$ python -q
>>> import numpy as np
>>> np.set_printoptions(suppress=True, linewidth=200)
>>> rd = lambda a: np.round(a, 3) + 0
>>> feats = np.load("case15.npy")
>>> print(rd(feats))
[[-0.389  0.278 -0.278 -0.833]
 [ 0.278  0.944  0.056  0.167]
 [-0.278  0.056  0.944 -0.167]
 [-0.833  0.167 -0.167  0.5  ]]
>>> x = np.array([3, 0, 3, 1])
>>> y = feats @ x
>>> b, lr = np.zeros(4), 1 / np.linalg.norm(feats, 2) ** 2
>>> for i in range(4):
...     b -= lr * feats.T @ (feats @ b - y)
...     if i % 1 == 0: print(i, round(np.linalg.norm(feats @ b - y), 3))
... 
0 0.0
1 0.0
2 0.0
3 0.0
>>> print(rd(b))
[3. 0. 3. 1.]
>>> out = np.linalg.inv(feats)
>>> print(rd(np.linalg.slogdet(feats)[0]))
-1.0
>>> print(rd(np.linalg.det(feats) * out))
[[ 0.389 -0.278  0.278  0.833]
 [-0.278 -0.944 -0.056 -0.167]
 [ 0.278 -0.056 -0.944  0.167]
 [ 0.833 -0.167  0.167 -0.5  ]]
>>> print(rd(np.linalg.inv(out)))
[[-0.389  0.278 -0.278 -0.833]
 [ 0.278  0.944  0.056  0.167]
 [-0.278  0.056  0.944 -0.167]
 [-0.833  0.167 -0.167  0.5  ]]
>>> print(rd(np.linalg.cond(feats)))
1.0
>>> print(rd(out))
[[-0.389  0.278 -0.278 -0.833]
 [ 0.278  0.944  0.056  0.167]
 [-0.278  0.056  0.944 -0.167]
 [-0.833  0.167 -0.167  0.5  ]]
>>> print(rd(np.linalg.det(feats) * np.linalg.det(out)))
1.0
>>> print(rd(feats @ out))
[[1. 0. 0. 0.]
 [0. 1. 0. 0.]
 [0. 0. 1. 0.]
 [0. 0. 0. 1.]]
>>> proj = np.triu(np.array([[2, -5, 0, 2], [2, 1, -5, 2], [1, -5, 1, -5], [2, 2, 4, 3]]), 1) + np.eye(4)
>>> out = proj @ feats @ np.linalg.inv(proj)
>>> print(np.linalg.matrix_rank(out))
4
>>> print(rd(np.poly(out)))
[ 1. -2.  0.  2. -1.]
>>> print(rd(out))
[[  -3.444  -21.333 -107.556 -488.889]
 [   0.       1.       0.       0.   ]
 [   3.889   18.667   95.111  427.778]
 [  -0.833   -4.     -20.167  -90.667]]
>>> u = np.array([-4, -9])
>>> print(rd(np.correlate(out[1], out[2], "full")))
[  0.    427.778  95.111  18.667   3.889   0.      0.   ]
>>> print(np.polyval(u, out[1]))
[ -9. -13.  -9.  -9.]
>>> print(rd(np.array([np.convolve(row, u, "same") for row in out])))
[[   13.778   116.333   622.222  2923.556]
 [    0.       -4.       -9.        0.   ]
 [  -15.556  -109.667  -548.444 -2567.111]
 [    3.333    23.5     116.667   544.167]]
>>> K = np.load("out6.npy")
>>> print(K)
[[ 4.397 -8.545 -0.854 -0.07  -0.481  2.206 -1.346]
 [-0.444 -0.533 -4.502  7.258  1.034 -3.615 -3.527]
 [-5.866 -1.073 -0.03  -7.363  1.356  1.354  2.558]
 [-3.786 -0.309  5.455  2.651 -6.192 -3.059  1.043]
 [-2.412 -0.626 -0.133 -7.827  4.212  3.782  0.679]
 [ 2.835 -3.192 -5.425 -1.276  1.642 -1.754  6.703]
 [ 1.195 -4.83   2.579  1.632 -3.259 -5.362  5.154]
 [ 1.011  8.609  2.18  -1.682 -0.681 -2.246 -3.43 ]
 [ 1.972  4.565 -3.642  1.853  1.728 -1.259  7.349]
 [ 0.791  1.859 -4.586  5.296  2.011  4.58   4.67 ]
 [-1.13  -0.175  8.398 -2.258  3.174 -3.539 -0.686]
 [ 1.     3.174 -1.498 -4.508 -6.819 -4.253  1.334]
 [ 4.234 -2.996 -5.758  1.266  4.507 -3.72   2.045]
 [ 5.374 -5.467 -1.702  1.264  3.4   -1.286 -4.85 ]
 [-5.584 -3.688 -5.382  2.483  0.822  3.483  2.699]
 [-4.047  3.004  0.352  0.427 -6.605 -5.521 -0.41 ]
 [ 1.227  1.971 -1.549  7.373 -2.377  3.685 -4.315]
 [-2.216 -0.302  1.275  3.707  5.147  5.689 -4.558]
 [ 6.016  2.287 -3.19  -6.169  2.235  2.242  0.573]
 [ 0.205 -3.605 -5.397 -1.754  1.492 -4.79   5.439]
 [ 0.195  5.061 -3.455  4.909  0.943  3.11  -5.269]
 [ 4.513 -6.198  1.756  3.376 -1.772 -0.694  4.808]]
>>> Xs = K - K.mean(axis=0)
>>> Uu, sv, Vt = np.linalg.svd(Xs, full_matrices=False)
>>> print(np.linalg.matrix_rank(Xs))
7
>>> print(np.abs(Uu[:, 0]).argmax())
20
>>> print(rd((sv ** 2).sum() ** 2 / (sv ** 4).sum()))
5.69
>>> print(rd(np.abs(Vt[-1])))
[0.283 0.109 0.096 0.201 0.718 0.586 0.016]
>>> print(rd(sv))
[22.302 22.095 19.492 17.33  15.221 11.168 10.719]
>>> print(rd(Vt[0] * np.sign(Vt[0, np.abs(Vt[0]).argmax()])))
[ 0.151 -0.478 -0.109 -0.474  0.023 -0.297  0.65 ]
>>> w1 = np.array([[1, 1, 2, 3, 2, 0],
...     [2, 1, 0, 1, 0, 1],
...     [0, 3, 1, 3, 2, 2],
...     [1, 3, 3, 0, 1, 1],
...     [0, 1, 0, 1, 3, 3],
...     [0, 3, 3, 0, 3, 2],
...     [3, 2, 3, 2, 0, 0]])
>>> b = np.array([3, 1, 0, 0, 3, 1])
>>> hid = np.maximum(K @ w1 + b, 0)
>>> print((hid > 0).astype(int))
[[0 0 1 0 1 0]
 [0 0 0 0 0 0]
 [0 0 0 0 0 0]
 [1 1 0 1 0 0]
 [0 0 0 0 1 1]
 [1 0 1 1 0 0]
 [1 1 1 1 0 0]
 [1 0 0 1 0 1]
 [1 1 1 1 1 1]
 [1 1 1 1 1 1]
 [0 1 0 1 1 1]
 [1 0 0 0 0 0]
 [1 0 1 1 1 0]
 [0 0 0 0 1 1]
 [1 0 1 0 0 0]
 [1 0 0 0 0 0]
 [1 1 1 0 1 1]
 [0 1 1 0 1 1]
 [1 0 0 1 1 1]
 [1 0 0 0 0 0]
 [1 1 1 0 1 1]
 [1 1 1 1 1 0]]
>>> W2 = np.array([[-1, -1], [-2, -3], [-1, -2], [-2, 0], [-2, 3], [0, 3]])
>>> print(w1 @ W2)
[[-15  -2]
 [ -6  -2]
 [-17   1]
 [-12 -10]
 [-10  15]
 [-15   0]
 [-14 -15]]
>>> out = np.c_[K[:, :4] @ np.array([[3, 3, -5, 4], [-1, 4, -3, 0], [5, 3, 3, -3], [-2, -2, 0, -4]]), np.array([2, -2, -1, -2, -1, -2, 2, 0, 1, 2, -2, 1, 0, 2, -2, -2, 2, 0, -2, 1, 2, -2])]
>>> print(rd(out))
[[ 17.606 -23.411   1.088  20.43    2.   ]
 [-37.825 -31.486  -9.687 -17.302  -2.   ]
 [ -1.949  -7.254  32.459   6.078  -1.   ]
 [ 10.924  -1.531  36.222 -42.113  -2.   ]
 [  8.379   5.515  13.539  22.059  -1.   ]
 [-12.876 -17.986 -20.874  32.719  -2.   ]
 [ 18.046 -11.262  16.252  -9.485   2.   ]
 [  8.688  47.373 -24.342   4.232   0.   ]
 [-20.565   9.544 -34.481  11.402   1.   ]
 [-33.008 -14.541 -23.29   -4.262   2.   ]
 [ 43.291  25.62   31.369 -20.682  -2.   ]
 [  1.352  20.218 -19.016  26.526   1.   ]
 [-15.624 -19.088 -29.456  29.146   0.   ]
 [ 10.551 -13.38  -15.575  21.546   2.   ]
 [-44.94  -52.616  22.838 -16.122  -2.   ]
 [-14.239   0.077  12.279 -18.952  -2.   ]
 [-20.781  -7.828 -16.695 -19.937   2.   ]
 [ -7.385 -11.445  15.811 -27.517   0.   ]
 [ 12.149  29.964 -46.511  58.31   -2.   ]
 [-19.257 -26.488  -6.401  24.027   1.   ]
 [-31.569   0.646 -26.523  -8.491   2.   ]
 [ 21.765 -12.737   1.297  -0.72   -2.   ]]
>>> print(rd(np.linalg.lstsq(K, out[:, 0])[0]))
[ 3. -1.  5. -2.  0.  0.  0.]
>>> arr = np.load("run17.npy")
>>> print(rd(arr))
[[0.4   0.    0.2   0.    0.2   0.2   0.   ]
 [0.    0.333 0.333 0.    0.    0.    0.333]
 [0.    0.    0.5   0.    0.5   0.    0.   ]
 [0.    0.5   0.    0.5   0.    0.    0.   ]
 [0.    0.5   0.    0.    0.5   0.    0.   ]
 [0.5   0.    0.    0.    0.    0.5   0.   ]
 [0.    0.    0.5   0.    0.    0.    0.5  ]]
>>> u = np.array([1, -2, 2])
>>> print(rd(np.cross(K[9, :3], K[17, :3])))
[0.985 9.154 3.881]
>>> rng = np.random.default_rng(50)
>>> labels = rng.permutation(7)
>>> out = arr[:, labels] * rng.choice([-1, 1], 7)
>>> print(rd(out))
[[-0.2   -0.2    0.     0.4    0.     0.     0.2  ]
 [-0.333  0.     0.     0.    -0.333  0.333  0.   ]
 [-0.5   -0.5    0.     0.     0.     0.     0.   ]
 [ 0.     0.     0.5    0.    -0.5    0.     0.   ]
 [ 0.    -0.5    0.     0.    -0.5    0.     0.   ]
 [ 0.     0.     0.     0.5    0.     0.     0.5  ]
 [-0.5    0.     0.     0.     0.     0.5    0.   ]]
>>> Uu, _, Vt = np.linalg.svd(arr.T @ out)
>>> print(labels)
[2 4 3 0 1 6 5]
>>> print(rd(Uu @ Vt))
[[ 0.  0.  0.  1.  0.  0.  0.]
 [ 0.  0.  0.  0. -1.  0.  0.]
 [-1.  0.  0.  0.  0.  0.  0.]
 [ 0.  0.  1.  0.  0.  0.  0.]
 [ 0. -1.  0.  0.  0.  0.  0.]
 [ 0.  0.  0.  0.  0.  0.  1.]
 [ 0.  0.  0.  0.  0.  1.  0.]]
>>> print(rd(np.linalg.lstsq(arr, out)[0]))
[[ 0.  0.  0.  1.  0.  0.  0.]
 [ 0.  0.  0.  0. -1.  0.  0.]
 [-1.  0.  0.  0.  0.  0.  0.]
 [ 0.  0.  1.  0.  0.  0.  0.]
 [ 0. -1.  0.  0.  0.  0.  0.]
 [ 0.  0.  0.  0.  0.  0.  1.]
 [ 0.  0.  0.  0.  0.  1.  0.]]
